$ python -q
>>> import numpy as np
>>> import numpy.linalg as la
>>> np.set_printoptions(precision=4, suppress=True, linewidth=200, sign=" ")
>>> def tidy(a):
...     return np.round(a, 4) + 0
... 
>>> M = np.array([[1, 0, 0, 0, 0],
...     [2, 1, 0, 0, 0],
...     [3, -1, 1, 0, 0],
...     [2, -2, 4, 1, 0],
...     [4, 2, 4, -4, 1]])
>>> f, g = M[2], M[3]
>>> f @ g
np.int64(12)
>>> f @ f
np.int64(11)
>>> p = (f @ g) / (f @ f) * f
>>> print(tidy((g - p) @ f))
0.0
>>> la.matrix_rank(np.outer(f, g))
np.int64(1)
>>> X = np.load("sample4.npy")
>>> X
array([[ 4,  1, -2],
       [-4, -1,  0],
       [ 0,  0, -1]])
>>> vec = np.array([-2, -3, -2, -4, -3])
>>> (M * vec).sum(axis=1)
array([ -2,  -7,  -5, -10,  -9])
>>> print(M * vec)
[[-2  0  0  0  0]
 [-4 -3  0  0  0]
 [-6  3 -2  0  0]
 [-4  6 -8 -4  0]
 [-8 -6 -8 16 -3]]
>>> M @ np.ones(5)
array([ 1.,  3.,  3.,  5.,  7.])
>>> mat = np.loadtxt("dump.csv", delimiter=",")
>>> mat
array([[ 0.,  0.,  0.,  0.,  0.],
       [ 2.,  0.,  0.,  3.,  3.],
       [ 0.,  1.,  0.,  1.,  0.]])
>>> mat @ mat
Traceback (most recent call last):
  File "<python-input-19>", line 1, in <module>
    mat @ mat
    ~~~~^~~~~
ValueError: matmul: Input operand 1 has a mismatch in its core dimension 0, with gufunc signature (n?,k),(k,m?)->(n?,m?) (size 3 is different from 5)
>>> cov = mat.T @ mat
>>> np.allclose(cov, cov.T)
True
>>> print(tidy(la.svd(mat, compute_uv=False) ** 2))
[ 22.4403   1.5597   0.    ]
>>> [round(float(x), 4) for x in la.svd(mat, compute_uv=False)[:3]]
[4.7371, 1.2489, 0.0]
>>> m1 = np.load("w.npy")
>>> m1
array([[ 0.7648,  1.1031,  0.5493,  1.2711,  0.327 ,  0.2843],
       [-1.    , -0.7   , -1.1   , -1.3   ,  0.9   , -0.9   ],
       [ 0.6   ,  1.7   , -1.9   , -0.4   ,  0.6   , -1.4   ],
       [ 0.7   ,  1.1   ,  0.5   ,  1.2   ,  0.4   ,  0.3   ]])
>>> np.argsort(-la.norm(m1, axis=0).round(6), kind="stable")[:3]
array([ 1,  2,  3])
>>> [round(float(x), 4) for x in la.svd(m1, compute_uv=False)[:3]]
[3.521, 3.1116, 0.9027]
>>> la.matrix_rank(m1, rtol=0.1)
np.int64(3)
>>> E = np.load("m.npy")
>>> E
array([[-3.2353,  1.5   , -1.9   ],
       [-0.2575,  0.2   , -1.1   ],
       [ 3.5368, -1.8   ,  0.3   ],
       [ 0.391 , -0.2   , -0.1   ],
       [-1.5481,  0.8   ,  1.1   ],
       [-0.5188,  0.2   ,  0.    ],
       [-0.2621,  0.2   ,  1.4   ],
       [-1.293 ,  0.7   ,  1.4   ],
       [ 0.4364, -0.2   ,  0.    ],
       [ 2.4875, -1.2   , -1.5   ],
       [ 1.3054, -0.7   ,  0.3   ]])
>>> P = E @ la.solve(E.T @ E, E.T)
>>> np.allclose(P @ P, P)
True
>>> tidy(la.eigvalsh(P))
array([ 0.,  0.,  0.,  0.,  0.,  0.,  0.,  0.,  1.,  1.,  1.])
>>> tidy(np.trace(P))
np.float64(3.0)
>>> tidy(P @ E[:, 2])
array([-1.9, -1.1,  0.3, -0.1,  1.1,  0. ,  1.4,  1.4,  0. , -1.5,  0.3])
>>> tidy(np.diag(P))
array([ 0.7   ,  0.4044,  0.469 ,  0.0059,  0.1715,  0.1145,  0.2187,  0.2414,  0.0136,  0.4819,  0.179 ])
>>> np.argsort(-la.norm(E, axis=0).round(6), kind="stable")[:3]
array([ 0,  2,  1])
>>> la.cond(E) > 100
np.False_
>>> f = np.array([-2, 3, 3]) + 0.5
>>> data = np.eye(3) - 2 * np.outer(f, f) / (f @ f)
>>> tidy(data)
array([[ 0.8318,  0.3925,  0.3925],
       [ 0.3925,  0.0841, -0.9159],
       [ 0.3925, -0.9159,  0.0841]])
>>> evals, evecs = la.eig(data)
>>> evals
array([ 1., -1.,  1.])
>>> tidy(np.sort(la.eigvals(data.T)))
array([-1.,  1.,  1.])
>>> tidy(data @ evecs[:, 0] - evals[0] * evecs[:, 0])
array([ 0.,  0.,  0.])
>>> np.prod(evals)
np.float64(-1.0)
>>> Y = data / np.sqrt((data ** 2).mean(axis=1, keepdims=True))
>>> la.matrix_rank(data - data.mean(axis=1, keepdims=True))
np.int64(2)
>>> print([round(float(la.det(data[:i, :i])), 2) + 0 for i in range(1, 4)])
[0.83, -0.08, -1.0]
>>> tidy(la.eigvalsh(data).min())
np.float64(-1.0)
>>> evals, evecs = la.eigh(data)
>>> (evals > 1e-8).sum(), (evals < -1e-8).sum()
(np.int64(2), np.int64(1))
>>> tidy(evals)
array([-1.,  1.,  1.])
>>> P = np.triu(np.array([[0, 1, 1], [2, 2, -1], [1, 2, -1]]), 1) + np.eye(3)
>>> Y = P @ data @ la.inv(P)
>>> tidy(np.poly(Y))
array([ 1., -1., -1.,  1.])
>>> tidy(np.trace(Y)), np.trace(data)
(np.float64(1.0), np.float64(1.0))
>>> la.matrix_rank(Y)
np.int64(3)
>>> print(tidy(Y))
[[ 1.6168 -2.0561 -4.1121]
 [ 0.      1.      0.    ]
 [ 0.3925 -1.3084 -1.6168]]
>>> print(tidy(P @ data - data @ P))
[[ 0.785  -1.6636 -1.271 ]
 [-0.3925  0.5234 -0.3925]
 [ 0.     -0.3925 -1.3084]]
>>> A = np.load("a.npy")
>>> A
array([[ 2.2132,  2.2815,  2.484 ,  1.389 ],
       [ 1.7643,  2.0367,  1.9598,  1.0497],
       [ 2.1038,  2.1875,  1.9951,  0.8658],
       [ 2.2106,  2.1554,  1.8068,  1.1527],
       [ 2.4917,  1.6721,  2.0544,  1.1723],
       [ 1.8962,  1.4104,  1.4868,  0.6406],
       [ 2.1292,  2.4995,  2.2741,  0.9415],
       [ 2.1346,  2.0912,  2.0082,  1.0964],
       [ 2.2922,  2.0477,  1.9497,  1.0717],
       [ 2.4895,  0.9759,  1.9178,  1.1442],
       [ 2.2656,  0.9291,  1.8214,  0.8435],
       [ 1.7625,  1.567 ,  2.5222,  1.2764],
       [ 2.0106,  1.1254,  1.6165,  0.9553],
       [ 2.3066,  0.5687,  2.349 ,  0.755 ],
       [ 2.0609,  1.7183,  1.6333,  1.2006],
       [ 2.0693,  0.9187,  2.4032,  0.7012],
       [ 1.6027,  1.0347,  1.4553,  0.7556],
       [ 2.1916,  0.7688,  2.0681,  0.877 ],
       [ 1.7077,  0.9475,  2.8558,  0.9575],
       [ 1.892 ,  0.7658,  1.8681,  0.6684]])
>>> Uu, sv, Vt = la.svd(m1)
>>> np.argmax(sv[:-1] / (sv[1:] + 1e-6)) + 1
np.int64(3)
>>> tidy(sv)
array([ 3.521 ,  3.1116,  0.9027,  0.0478])
>>> Y = Uu[:, :3] @ np.diag(sv[:3]) @ Vt[:3]
>>> tidy(np.abs(m1 - Y).max())
np.float64(0.0268)
>>> la.matrix_rank(m1, rtol=0.05)
np.int64(3)
>>> la.matrix_rank(Y)
np.int64(3)
>>> print(tidy(la.norm(m1 - Y, 2)), tidy(sv[3]))
0.0478 0.0478
>>> F, _ = la.qr(np.array([[-0.6, 0.1, -0.5, -0.4],
...     [0.7, 0.5, 1.3, -1.2],
...     [-2.2, -0.5, -0.5, 0.1],
...     [-0.4, 0.9, -0.5, 1.0]]))
>>> tidy(F)
array([[-0.2481, -0.1927,  0.2014, -0.9278],
       [ 0.2894, -0.3531, -0.8686, -0.1926],
       [-0.9096,  0.1056, -0.3769,  0.1395],
       [-0.1654, -0.9094,  0.2508,  0.2876]])
>>> O, Rm = la.qr(F)
>>> tidy(abs(Rm[0, 0])), tidy(la.norm(F[:, 0]))
(np.float64(1.0), np.float64(1.0))
>>> tidy(O)
array([[-0.2481, -0.1927,  0.2014, -0.9278],
       [ 0.2894, -0.3531, -0.8686, -0.1926],
       [-0.9096,  0.1056, -0.3769,  0.1395],
       [-0.1654, -0.9094,  0.2508,  0.2876]])
>>> tidy(O @ Rm)
array([[-0.2481, -0.1927,  0.2014, -0.9278],
       [ 0.2894, -0.3531, -0.8686, -0.1926],
       [-0.9096,  0.1056, -0.3769,  0.1395],
       [-0.1654, -0.9094,  0.2508,  0.2876]])
>>> tidy(np.abs(np.diag(Rm)))
array([ 1.,  1.,  1.,  1.])
>>> tidy(O.T @ O)
array([[ 1.,  0.,  0.,  0.],
       [ 0.,  1.,  0.,  0.],
       [ 0.,  0.,  1.,  0.],
       [ 0.,  0.,  0.,  1.]])
>>> O.shape, Rm.shape
((4, 4), (4, 4))
>>> print(np.allclose(Rm.T @ Rm, F.T @ F))
True
>>> tidy(np.trace(O @ O.T))
np.float64(4.0)
>>> O, evecs = la.qr(F[:, :1])[0], la.qr(F[:, 1:])[0]
>>> sv = la.svd(O.T @ evecs, compute_uv=False)
>>> (sv > 0.9).sum()
np.int64(0)
>>> tidy(sv)
array([ 0.])
>>> print(tidy(la.norm(O @ O.T - evecs @ evecs.T, 2)))
1.0
>>> tidy(np.degrees(np.arccos(sv.clip(0, 1))))
array([ 90.])
>>> T = np.stack([F, 2 * F, F[::-1]])
>>> tidy(la.det(T))
array([ -1., -16.,  -1.])
>>> tidy(la.norm(T, axis=(1, 2)))
array([ 2.,  4.,  2.])
>>> (T @ F.T).shape
(3, 4, 4)
>>> tidy(np.einsum("bij,cij->bc", T, T))
array([[  4.,   8.,   0.],
       [  8.,  16.,   0.],
       [  0.,   0.,   4.]])
>>> la.matrix_rank(T.reshape(3, -1))
np.int64(2)
>>> def softmax(z):
...     e = np.exp(z - z.max(axis=-1, keepdims=True))
...     return e / e.sum(axis=-1, keepdims=True)
... 
>>> tidy(softmax(10 * F[1]))
array([ 0.9904,  0.0016,  0.    ,  0.008 ])
>>> tidy(softmax(F).sum(axis=1))
array([ 1.,  1.,  1.,  1.])
>>> tidy(softmax(F[1] + 3))
array([ 0.4069,  0.214 ,  0.1278,  0.2513])
>>> print(tidy(softmax(F[1])))
[ 0.4069  0.214   0.1278  0.2513]
>>> scores = F @ F.T / np.sqrt(4)
>>> print(tidy(softmax(scores + np.triu(np.full(scores.shape, -np.inf), 1))))
[[ 1.      0.      0.      0.    ]
 [ 0.3775  0.6225  0.      0.    ]
 [ 0.2741  0.2741  0.4519  0.    ]
 [ 0.2151  0.2151  0.2151  0.3547]]
